In [1]: import numpy as np

In [2]: from numpy import linalg as LA

In [3]: np.set_printoptions(precision=2, suppress=True, linewidth=100)

In [4]: mat = np.load("x.npy")

In [5]: mat
Out[5]: 
array([[3., 2., 2., 2.],
       [2., 3., 2., 2.],
       [2., 2., 3., 2.],
       [2., 2., 2., 3.]])

In [6]: Uu, sig, Vh = LA.svd(mat, full_matrices=False)

In [7]: np.cumsum(sig ** 2) / np.sum(sig ** 2)
Out[7]: array([0.96, 0.98, 0.99, 1.  ])

In [8]: print(round(np.sqrt((sig ** 2).sum()), 2), np.round(LA.norm(mat), 2))
9.17 9.17

In [9]: np.abs(Uu[:, 0]).round(6).argmax()
Out[9]: np.int64(0)

In [10]: print(sig)
[9. 1. 1. 1.]

In [11]: (sig > 1e-8).sum()
Out[11]: np.int64(4)

In [12]: np.round(Uu.T @ Uu, 2) + 0
Out[12]: 
array([[1., 0., 0., 0.],
       [0., 1., 0., 0.],
       [0., 0., 1., 0.],
       [0., 0., 0., 1.]])

In [13]: hat = np.triu(np.array([[-1, -3, -3, 1], [1, -3, 0, 0], [1, -3, 0, 0], [-2, 3, -1, -1]]), 1) + np.eye(4)

In [14]: B = hat @ mat @ LA.inv(hat)

In [15]: hat @ mat - mat @ hat
Out[15]: 
array([[-10.,  -4.,  -4., -12.],
       [  0.,   6.,   6.,  -2.],
       [  0.,   6.,   6.,  -2.],
       [  0.,   6.,   6.,  -2.]])

In [16]: B
Out[16]: 
array([[ -7., -32., -32.,   0.],
       [  2.,   9.,   8.,   0.],
       [  2.,   8.,   9.,   0.],
       [  2.,   8.,   8.,   1.]])

In [17]: print(np.round(LA.det(B), 2))
9.0

In [18]: LA.norm(mat, axis=1)
Out[18]: array([4.58, 4.58, 4.58, 4.58])

In [19]: LA.norm(mat, axis=0)
Out[19]: array([4.58, 4.58, 4.58, 4.58])

In [20]: round(float(LA.norm(mat[0], 1)), 2), np.round(LA.norm(mat[0], np.inf), 2)
Out[20]: (9.0, np.float64(3.0))

In [21]: vec = np.ones(4)

In [22]: for _ in range(6):
    ...:     vec = mat @ vec
    ...:     vec /= LA.norm(vec)
    ...:     print(round(vec @ mat @ vec, 2))
    ...: 
9.0
9.0
9.0
9.0
9.0
9.0

In [23]: round(LA.eigvalsh(mat)[-1], 2)
Out[23]: np.float64(9.0)

In [24]: vec
Out[24]: array([0.5, 0.5, 0.5, 0.5])

In [25]: low = LA.cholesky(mat)

In [26]: LA.eigvalsh(mat).min() > 0
Out[26]: np.True_

In [27]: print(low)
[[1.73 0.   0.   0.  ]
 [1.15 1.29 0.   0.  ]
 [1.15 0.52 1.18 0.  ]
 [1.15 0.52 0.34 1.13]]

In [28]: print(round(np.prod(np.diag(low)) ** 2, 2), np.round(LA.det(mat), 2))
9.0 9.0

In [29]: np.diag(low) ** 2
Out[29]: array([3.  , 1.67, 1.4 , 1.29])

In [30]: mat / np.sqrt(np.outer(np.diag(mat), np.diag(mat)))
Out[30]: 
array([[1.  , 0.67, 0.67, 0.67],
       [0.67, 1.  , 0.67, 0.67],
       [0.67, 0.67, 1.  , 0.67],
       [0.67, 0.67, 0.67, 1.  ]])

In [31]: J = np.loadtxt("layer17.csv", delimiter=",")

In [32]: print(J)
[[ 0.9   0.98  1.3 ]
 [ 0.    0.   -0.03]
 [-0.01  0.01  0.04]
 [-0.79  7.41  4.03]
 [-0.38  3.7   1.97]
 [ 1.83  1.99  2.59]
 [-2.61  5.41  1.39]
 [-2.59  5.4   1.42]
 [-0.38  3.69  2.02]
 [-0.39  3.69  2.03]
 [ 0.9   0.99  1.31]
 [-0.82  7.43  4.01]
 [-0.39  3.69  2.  ]
 [ 1.76  2.    2.61]
 [-1.3   2.7   0.74]]

In [33]: dist = LA.norm(J[:, None] - J[None], axis=-1)

In [34]: LA.norm(J, axis=1)
Out[34]: array([1.86, 0.03, 0.04, 8.47, 4.21, 3.74, 6.17, 6.16, 4.22, 4.23, 1.87, 8.48, 4.22, 3.73, 3.09])

In [35]: dist.mean(axis=1).argmax()
Out[35]: np.int64(11)

In [36]: LA.norm(J - J.mean(axis=0), axis=1)
Out[36]: array([2.63, 3.77, 3.73, 4.71, 0.46, 2.59, 3.19, 3.16, 0.47, 0.48, 2.62, 4.73, 0.46, 2.53, 1.6 ])

In [37]: LA.matrix_rank(dist ** 2)
Out[37]: np.int64(5)

In [38]: np.unravel_index(dist.round(6).argmax(), dist.shape)
Out[38]: (np.int64(1), np.int64(11))

In [39]: cen = J - J.mean(axis=0)

In [40]: vecs = LA.svd(cen)[2][:2]

In [41]: B = cen - cen @ vecs.T @ vecs

In [42]: round(float(LA.norm(B) / LA.norm(cen)), 2)
Out[42]: 0.01

In [43]: B.std(axis=0)
Out[43]: array([0.01, 0.01, 0.01])

In [44]: np.round(np.cov(cen @ vecs.T, rowvar=False), 2) + 0
Out[44]: 
array([[7.1, 0. ],
       [0. , 1.7]])

In [45]: LA.norm(B, axis=1).round(6).argmax()
Out[45]: np.int64(4)

In [46]: C = J[[12, 3]].astype(float)

In [47]: for _ in range(5):
    ...:     idx = LA.norm(J[:, None] - C, axis=-1).argmin(axis=1)
    ...:     C = np.array([J[idx == j].mean(axis=0) for j in range(2)])
    ...: 

In [48]: idx
Out[48]: array([0, 0, 0, 1, 0, 0, 0, 0, 0, 0, 0, 1, 0, 0, 0])

In [49]: C
Out[49]: 
array([[-0.2 ,  2.63,  1.49],
       [-0.8 ,  7.42,  4.02]])

In [50]: np.abs(C[1] - C[0]).argmax()
Out[50]: np.int64(1)

In [51]: C[1] - C[0]
Out[51]: array([-0.6 ,  4.79,  2.53])

In [52]: vec = np.array([7, -5, -3])

In [53]: J @ np.ones(3)
Out[53]: 
array([ 3.18, -0.03,  0.04, 10.65,  5.29,  6.41,  4.19,  4.23,  5.33,  5.33,  3.2 , 10.62,  5.3 ,
        6.37,  2.14])

In [54]: (J @ vec).argmax()
Out[54]: np.int64(1)

In [55]: LA.norm(J @ vec) <= LA.norm(J, 2) * LA.norm(vec) + 1e-9
Out[55]: np.True_

In [56]: J @ np.eye(3)[1]
Out[56]: array([0.98, 0.  , 0.01, 7.41, 3.7 , 1.99, 5.41, 5.4 , 3.69, 3.69, 0.99, 7.43, 3.69, 2.  , 2.7 ])

In [57]: np.sign((J @ vec).round(6))
Out[57]: array([-1.,  1., -1., -1., -1., -1., -1., -1., -1., -1., -1., -1., -1., -1., -1.])
